In [1]: import numpy as np

In [2]: np.set_printoptions(precision=1, suppress=True, linewidth=140, legacy="1.25")

In [3]: E = np.loadtxt("x.csv", delimiter=",")

In [4]: print(E.round(1) + 0)
[[-0.8  0.2  0.4  0.4 -0.1 -0.1]
 [-0.1 -0.8  0.5 -0.4  0.  -0.2]
 [-0.5 -0.2 -0.6 -0.3 -0.3  0.3]
 [-0.3  0.  -0.2 -0.1  0.9 -0.1]
 [ 0.   0.4  0.4 -0.7  0.1  0.5]
 [ 0.1 -0.3  0.1  0.4  0.2  0.8]]

In [5]: print(E.mean(axis=0))
[-0.3 -0.1  0.1 -0.1  0.1  0.2]

In [6]: print(np.round(np.diff(E, axis=0), 1) + 0)
[[ 0.7 -1.   0.  -0.7  0.1 -0.1]
 [-0.5  0.5 -1.1  0.  -0.3  0.5]
 [ 0.2  0.2  0.4  0.2  1.3 -0.4]
 [ 0.2  0.4  0.6 -0.5 -0.8  0.6]
 [ 0.1 -0.8 -0.3  1.1  0.1  0.3]]

In [7]: print(E.sum(axis=0))
[-1.6 -0.8  0.5 -0.7  0.8  1.2]

In [8]: print(np.round(E.sum(axis=1), 1) + 0)
[ 0.  -0.9 -1.8  0.1  0.6  1.2]

In [9]: print(np.linalg.svd(E, compute_uv=False))
[1. 1. 1. 1. 1. 1.]

In [10]: E[6]
IndexError: index 6 is out of bounds for axis 0 with size 6


In [11]: print(round(float(np.abs(E).max()), 1))
0.9

In [12]: print(np.unravel_index(np.abs(E).argmax(), E.shape))
(3, 4)

In [13]: print(E.shape)
(6, 6)

In [14]: x = np.array([4, 0, -5, 4, -3, 3])

In [15]: print(E @ (2 * x))
[-7.8 -9.3  3.  -7.1 -7.1  6.5]

In [16]: feats = np.load("mat.npy")

In [17]: print(feats)
[[ 0  3 -3  1]
 [ 0  0  0 -2]
 [ 0  0  0 -2]
 [ 0  0  0  0]]

In [18]: print(np.sort(np.linalg.eigvals(feats)))
[0. 0. 0. 0.]

In [19]: print(np.prod(np.diag(feats)), np.round(np.linalg.det(feats), 1))
0 0.0

In [20]: print(feats @ feats)
[[0 0 0 0]
 [0 0 0 0]
 [0 0 0 0]
 [0 0 0 0]]

In [21]: print(feats @ feats)
[[0 0 0 0]
 [0 0 0 0]
 [0 0 0 0]
 [0 0 0 0]]

In [22]: print(np.linalg.matrix_power(feats, 3))
[[0 0 0 0]
 [0 0 0 0]
 [0 0 0 0]
 [0 0 0 0]]

In [23]: print((feats - feats.T) / 2)
[[ 0.   1.5 -1.5  0.5]
 [-1.5  0.   0.  -1. ]
 [ 1.5  0.   0.  -1. ]
 [-0.5  1.   1.   0. ]]

In [24]: hat = np.triu(np.array([[1, -2, -1, -2], [1, 1, 2, -2], [1, 2, -1, 0], [3, 0, -1, 1]]), 1) + np.eye(4)

In [25]: A2 = hat @ feats @ np.linalg.inv(hat)

In [26]: print(np.linalg.matrix_rank(A2))
2

In [27]: print(np.trace(A2), np.trace(feats))
0.0 0

In [28]: print(np.poly(A2))
[1. 0. 0. 0. 0.]

In [29]: def softmax(z):
    ...:     e = np.exp(z - z.max(axis=-1, keepdims=True))
    ...:     return e / e.sum(axis=-1, keepdims=True)
    ...: 

In [30]: print(np.round(softmax(feats[2]), 1) + 0)
[0.3 0.3 0.3 0. ]

In [31]: att = feats @ feats.T / np.sqrt(4)

In [32]: print(np.round(softmax(att + np.triu(np.full(att.shape, -np.inf), 1)), 1) + 0)
[[1.  0.  0.  0. ]
 [0.  1.  0.  0. ]
 [0.  0.5 0.5 0. ]
 [0.2 0.2 0.2 0.2]]

In [33]: print(softmax(att)[2] @ feats)
[ 0.   0.1 -0.1 -1.8]

In [34]: print(np.round(softmax(att), 1) + 0)
[[1.  0.  0.  0. ]
 [0.  0.5 0.5 0.1]
 [0.  0.5 0.5 0.1]
 [0.2 0.2 0.2 0.2]]

In [35]: print(feats.reshape(2, -1))
[[ 0  3 -3  1  0  0  0 -2]
 [ 0  0  0 -2  0  0  0  0]]

In [36]: print(feats.ravel(order="F"))
[ 0  0  0  0  3  0  0  0 -3  0  0  0  1 -2 -2  0]

In [37]: blk = feats.reshape(4, 2, -1)

In [38]: print(np.einsum("ihd,ihd->ih", blk, blk))
[[ 9 10]
 [ 0  4]
 [ 0  4]
 [ 0  0]]

In [39]: print(np.einsum("ihd,jhd->hij", blk, blk).shape)
(2, 4, 4)

In [40]: print(np.swapaxes(blk, 1, 2)[1])
[[ 0  0]
 [ 0 -2]]

In [41]: J = np.load("case5.npy")

In [42]: print(J)
[[-3  0  0  0]
 [ 0  2  0  0]
 [ 0  0  0  0]
 [ 0  0  0 -1]]

In [43]: print(np.poly(J))
[ 1.  2. -5. -6.  0.]

In [44]: print((J + J.T) / 2)
[[-3.  0.  0.  0.]
 [ 0.  2.  0.  0.]
 [ 0.  0.  0.  0.]
 [ 0.  0.  0. -1.]]

In [45]: np.linalg.determinant(J)
AttributeError: module 'numpy.linalg' has no attribute 'determinant'


In [46]: print(round(np.linalg.det(J), 1))
0.0

In [47]: print(np.trace(J))
-2
